In [1]: import numpy as np

In [2]: import numpy.linalg as la

In [3]: np.set_printoptions(suppress=True, linewidth=140)

In [4]: tidy = lambda a: np.round(a, 2) + 0

In [5]: J = np.array([[-3, 0, -3], [-3, -3, 0], [0, -3, -3]])

In [6]: B = J[0, 0] * J[1:] - np.outer(J[1:, 0], J[0])

In [7]: B
Out[7]: 
array([[ 0,  9, -9],
       [ 0,  9,  9]])

In [8]: la.matrix_rank(B), la.matrix_rank(J)
Out[8]: (np.int64(2), np.int64(3))

In [9]: tidy(la.norm(B) ** 2 / la.norm(B, 2) ** 2)
Out[9]: np.float64(2.0)

In [10]: tidy(la.norm(B, axis=0))
Out[10]: array([ 0.  , 12.73, 12.73])

In [11]: tidy(la.norm(B, "nuc"))
Out[11]: np.float64(25.46)

In [12]: tidy(la.norm(B, 1)), tidy(la.norm(B, np.inf))
Out[12]: (np.float64(18.0), np.float64(18.0))

In [13]: tidy(la.norm(B, 2))
Out[13]: np.float64(12.73)

In [14]: tidy(la.norm(B[0], 1)), tidy(la.norm(B[0], np.inf))
Out[14]: (np.float64(18.0), np.float64(9.0))

In [15]: tidy(np.poly(J))
Out[15]: array([ 1.,  9., 27., 54.])

In [16]: np.einsum("ij,ji->", J, J)
Out[16]: np.int64(27)

In [17]: tidy(la.det(J.T))
Out[17]: np.float64(-54.0)

In [18]: tidy(la.eigvals(J))
Out[18]: array([-6. +0.j , -1.5+2.6j, -1.5-2.6j])

In [19]: tidy(la.eigvals(J).sum().real)
Out[19]: np.float64(-9.0)

In [20]: W1 = np.array([[-8, 0], [-9, -6], [0, 4]])

In [21]: beta = np.array([2, 3])

In [22]: H = np.maximum(J @ W1 + beta, 0)

In [23]: tidy((H > 0).mean(axis=0))
Out[23]: array([1.  , 0.67])

In [24]: la.matrix_rank(H)
Out[24]: np.int64(2)

In [25]: (H > 0).astype(int)
Out[25]: 
array([[1, 0],
       [1, 1],
       [1, 1]])

In [26]: H
Out[26]: 
array([[26,  0],
       [53, 21],
       [29,  9]])

In [27]: basis = np.array([[-1, 1], [-2, 1]])

In [28]: (H @ basis).round(6).argmax(axis=1)
Out[28]: array([1, 1, 1])

In [29]: H @ basis
Out[29]: 
array([[-26,  26],
       [-95,  74],
       [-47,  38]])
